% python3 -q
>>> import numpy as np
>>> from numpy import linalg as LA
>>> np.set_printoptions(precision=1, suppress=True, linewidth=140, floatmode="fixed")
>>> F = np.loadtxt("dump.csv", delimiter=",")
>>> print(F.round(1) + 0)
[[-0.3 -0.4 -0.1  0.7  0.3 -0.3  0.0  0.0 -0.2  0.2 -0.3 -0.1]
 [-0.2 -0.1  0.7  0.1 -0.2  0.3  0.2  0.0  0.2 -0.2 -0.4  0.1]
 [-0.5 -0.1 -0.4 -0.5  0.0 -0.1  0.1 -0.2 -0.2 -0.3 -0.5  0.1]
 [ 0.0 -0.1  0.0 -0.1  0.3 -0.3  0.3  0.8  0.0 -0.3  0.1  0.4]
 [ 0.1  0.0 -0.1  0.1 -0.6  0.2 -0.3  0.4 -0.4  0.2 -0.3  0.2]
 [ 0.3  0.0  0.4 -0.1 -0.1 -0.5  0.0 -0.3 -0.5 -0.3  0.0  0.0]
 [-0.3  0.5  0.1  0.1  0.1  0.0 -0.2  0.3 -0.1 -0.3 -0.1 -0.6]
 [-0.1  0.5  0.2 -0.1  0.2 -0.4 -0.2  0.0  0.3  0.4 -0.4  0.3]
 [ 0.0  0.2  0.1 -0.2  0.3  0.3  0.5  0.0 -0.5  0.5 -0.1 -0.1]
 [-0.4  0.4  0.0  0.4 -0.1  0.1  0.1 -0.3 -0.2 -0.2  0.4  0.5]
 [ 0.1  0.2 -0.3  0.2 -0.5 -0.3  0.6  0.0  0.2  0.1 -0.1 -0.2]
 [ 0.6  0.2 -0.2  0.3  0.3  0.3  0.1 -0.1  0.1 -0.3 -0.4  0.2]]
>>> rng = np.random.default_rng(571423)
>>> z = rng.permutation(12)
>>> z
array([ 7,  4,  3, 10,  1,  9,  2,  5,  0,  6, 11,  8])
>>> M2 = F[z][:, z]
>>> np.round(LA.det(M2), 1), round(LA.det(F[z]), 1)
(np.float64(-1.0), np.float64(-1.0))
>>> round(np.trace(M2), 1)
np.float64(-3.0)
>>> np.sort(np.abs(LA.eigvals(M2)))
array([1.0, 1.0, 1.0, 1.0, 1.0, 1.0, 1.0, 1.0, 1.0, 1.0, 1.0, 1.0])
>>> np.count_nonzero(F)
np.int64(142)
>>> np.round(F.sum(axis=1), 1) + 0
array([-0.5,  0.5, -2.5,  1.1, -0.5, -1.1, -0.3,  0.6,  1.0,  0.7,  0.0,  0.7])
>>> np.round(np.abs(F).max(), 1)
np.float64(0.8)
>>> np.unravel_index(np.abs(F).argmax(), F.shape)
(np.int64(3), np.int64(7))
>>> LA.svd(F, compute_uv=False)
array([1.0, 1.0, 1.0, 1.0, 1.0, 1.0, 1.0, 1.0, 1.0, 1.0, 1.0, 1.0])
>>> X = np.array([[1.0, 5.0, 0.0, 0.0, 0.0, 0.0],
...     [5.0, 4.0, 5.0, 0.0, 0.0, 0.0],
...     [0.0, 5.0, 5.0, 5.0, 0.0, 0.0],
...     [0.0, 0.0, 5.0, -5.0, 5.0, 0.0],
...     [0.0, 0.0, 0.0, 5.0, 3.0, 5.0],
...     [0.0, 0.0, 0.0, 0.0, 5.0, 5.0]])
>>> X
array([[ 1.0,  5.0,  0.0,  0.0,  0.0,  0.0],
       [ 5.0,  4.0,  5.0,  0.0,  0.0,  0.0],
       [ 0.0,  5.0,  5.0,  5.0,  0.0,  0.0],
       [ 0.0,  0.0,  5.0, -5.0,  5.0,  0.0],
       [ 0.0,  0.0,  0.0,  5.0,  3.0,  5.0],
       [ 0.0,  0.0,  0.0,  0.0,  5.0,  5.0]])
>>> x = np.array([1, 1, 2, 1, 2, -1])
>>> target = X @ x
>>> c, lr = np.zeros(6), 1 / LA.norm(X, 2) ** 2
>>> for i in range(15):
...     c -= lr * X.T @ (X @ c - target)
...     if i % 5 == 0: print(i, round(LA.norm(X @ c - target), 1))
... 
0 4.0
5 1.6
10 0.9
>>> c
array([0.5, 1.1, 2.4, 0.4, 0.9, 0.2])
>>> Uu, s, vt = LA.svd(X)
>>> np.argmax(s[:-1] / (s[1:] + 1e-6)) + 1
np.int64(5)
>>> s
array([11.7,  9.6,  9.4,  4.4,  3.6,  0.3])
>>> M2 = Uu[:, :5] @ np.diag(s[:5]) @ vt[:5]
>>> LA.matrix_rank(M2)
np.int64(5)
>>> round(float(LA.norm(X - M2, 2)), 1), round(s[5], 1)
(0.3, np.float64(0.3))
>>> print(round(float(LA.norm(X - M2) / LA.norm(X)), 1))
0.0
>>> LA.matrix_rank(X, rtol=0.05)
np.int64(5)
